In [1]: import numpy as np

In [2]: from numpy import linalg as LA

In [3]: np.set_printoptions(precision=3, suppress=True, linewidth=100)

In [4]: rd = lambda a: np.round(a, 3) + 0

In [5]: F = np.array([[0, 0, 1, 1, 1, 1],
   ...:     [0, 0, 0, 1, 0, 1],
   ...:     [1, 0, 0, 1, 1, 0],
   ...:     [1, 1, 1, 0, 0, 1],
   ...:     [1, 0, 1, 0, 0, 0],
   ...:     [1, 1, 0, 1, 0, 0]])

In [6]: A2 = F / np.sqrt((F ** 2).mean(axis=1, keepdims=True))

In [7]: rd(LA.norm(A2, axis=1))
Out[7]: array([2.449, 2.449, 2.449, 2.449, 2.449, 2.449])

In [8]: vec = np.array([3, 0, 1, 3, 1, 3])

In [9]: target = F @ vec

In [10]: c, lr = np.zeros(6), 1 / LA.norm(F, 2) ** 2

In [11]: for i in range(5):
    ...:     c -= lr * F.T @ (F @ c - target)
    ...:     if i % 1 == 0: print(i, round(LA.norm(F @ c - target), 3))
    ...: 
0 1.535
1 1.268
2 1.106
3 1.005
4 0.939

In [12]: rd(LA.cond(F))
Out[12]: np.float64(7.15)

In [13]: rd(c)
Out[13]: array([2.235, 1.026, 1.614, 3.003, 1.526, 2.238])

In [14]: np.allclose(F, F.T)
Out[14]: True

In [15]: F @ F
Out[15]: 
array([[4, 2, 2, 2, 1, 1],
       [2, 2, 1, 1, 0, 1],
       [2, 1, 3, 1, 1, 2],
       [2, 1, 1, 4, 2, 2],
       [1, 0, 1, 2, 2, 1],
       [1, 1, 2, 2, 1, 3]])

In [16]: rd(np.sort(np.abs(LA.eigvals(F))))
Out[16]: array([0.445, 0.594, 1.247, 1.588, 1.802, 3.182])

In [17]: rd(LA.det(F))
Out[17]: np.float64(3.0)

In [18]: rd(np.abs(LA.eigvals(F)).max())
Out[18]: np.float64(3.182)

In [19]: np.trace(F)
Out[19]: np.int64(0)

In [20]: (F + F.T) / 2
Out[20]: 
array([[0., 0., 1., 1., 1., 1.],
       [0., 0., 0., 1., 0., 1.],
       [1., 0., 0., 1., 1., 0.],
       [1., 1., 1., 0., 0., 1.],
       [1., 0., 1., 0., 0., 0.],
       [1., 1., 0., 1., 0., 0.]])

In [21]: np.argwhere(np.triu(F))
Out[21]: 
array([[0, 2],
       [0, 3],
       [0, 4],
       [0, 5],
       [1, 3],
       [1, 5],
       [2, 3],
       [2, 4],
       [3, 5]])

In [22]: F @ F
Out[22]: 
array([[4, 2, 2, 2, 1, 1],
       [2, 2, 1, 1, 0, 1],
       [2, 1, 3, 1, 1, 2],
       [2, 1, 1, 4, 2, 2],
       [1, 0, 1, 2, 2, 1],
       [1, 1, 2, 2, 1, 3]])

In [23]: F.sum(axis=0)
Out[23]: array([4, 2, 3, 4, 2, 3])

In [24]: L = np.diag(F.sum(axis=1)) - F

In [25]: rd(LA.eigvalsh(L))
Out[25]: array([0.   , 1.186, 3.   , 3.471, 5.   , 5.343])

In [26]: round(LA.det(L[1:, 1:]))
Out[26]: 55

In [27]: L @ np.ones(6)
Out[27]: array([0., 0., 0., 0., 0., 0.])

In [28]: L
Out[28]: 
array([[ 4,  0, -1, -1, -1, -1],
       [ 0,  2,  0, -1,  0, -1],
       [-1,  0,  3, -1, -1,  0],
       [-1, -1, -1,  4,  0, -1],
       [-1,  0, -1,  0,  2,  0],
       [-1, -1,  0, -1,  0,  3]])

In [29]: w, vecs = LA.eigh(F)

In [30]: vec = np.array([1, 3, 1, 1, 2, 3])

In [31]: vec @ F @ vec
Out[31]: np.int64(50)

In [32]: rd(vecs * np.maximum(w, 0) @ vecs.T)
Out[32]: 
array([[ 0.873,  0.307,  0.771,  0.739,  0.608,  0.53 ],
       [ 0.307,  0.599,  0.098,  0.608, -0.079,  0.641],
       [ 0.771,  0.098,  0.743,  0.53 ,  0.641,  0.307],
       [ 0.739,  0.608,  0.53 ,  0.873,  0.307,  0.771],
       [ 0.608, -0.079,  0.641,  0.307,  0.599,  0.098],
       [ 0.53 ,  0.641,  0.307,  0.771,  0.098,  0.743]])

In [33]: np.abs(F).sum(axis=1).max(), rd(np.abs(w).max())
Out[33]: (np.int64(4), np.float64(3.182))

In [34]: W0 = 4 * np.eye(8) + np.ones((8, 8))

In [35]: W0
Out[35]: 
array([[5., 1., 1., 1., 1., 1., 1., 1.],
       [1., 5., 1., 1., 1., 1., 1., 1.],
       [1., 1., 5., 1., 1., 1., 1., 1.],
       [1., 1., 1., 5., 1., 1., 1., 1.],
       [1., 1., 1., 1., 5., 1., 1., 1.],
       [1., 1., 1., 1., 1., 5., 1., 1.],
       [1., 1., 1., 1., 1., 1., 5., 1.],
       [1., 1., 1., 1., 1., 1., 1., 5.]])

In [36]: L = LA.cholesky(W0)

In [37]: W0 / np.sqrt(np.outer(np.diag(W0), np.diag(W0)))
Out[37]: 
array([[1. , 0.2, 0.2, 0.2, 0.2, 0.2, 0.2, 0.2],
       [0.2, 1. , 0.2, 0.2, 0.2, 0.2, 0.2, 0.2],
       [0.2, 0.2, 1. , 0.2, 0.2, 0.2, 0.2, 0.2],
       [0.2, 0.2, 0.2, 1. , 0.2, 0.2, 0.2, 0.2],
       [0.2, 0.2, 0.2, 0.2, 1. , 0.2, 0.2, 0.2],
       [0.2, 0.2, 0.2, 0.2, 0.2, 1. , 0.2, 0.2],
       [0.2, 0.2, 0.2, 0.2, 0.2, 0.2, 1. , 0.2],
       [0.2, 0.2, 0.2, 0.2, 0.2, 0.2, 0.2, 1. ]])

In [38]: rd(L @ L.T)
Out[38]: 
array([[5., 1., 1., 1., 1., 1., 1., 1.],
       [1., 5., 1., 1., 1., 1., 1., 1.],
       [1., 1., 5., 1., 1., 1., 1., 1.],
       [1., 1., 1., 5., 1., 1., 1., 1.],
       [1., 1., 1., 1., 5., 1., 1., 1.],
       [1., 1., 1., 1., 1., 5., 1., 1.],
       [1., 1., 1., 1., 1., 1., 5., 1.],
       [1., 1., 1., 1., 1., 1., 1., 5.]])

In [39]: rd(np.prod(np.diag(L)) ** 2), rd(LA.det(W0))
Out[39]: (np.float64(196608.0), np.float64(196608.0))

In [40]: LA.eigvalsh(W0).min() > 0
Out[40]: np.True_

In [41]: vec = np.ones(8)

In [42]: for _ in range(6):
    ...:     vec = W0 @ vec
    ...:     vec /= LA.norm(vec)
    ...:     print(round(vec @ W0 @ vec, 3))
    ...: 
12.0
12.0
12.0
12.0
12.0
12.0

In [43]: rd(LA.eigvalsh(W0)[-1])
Out[43]: np.float64(12.0)
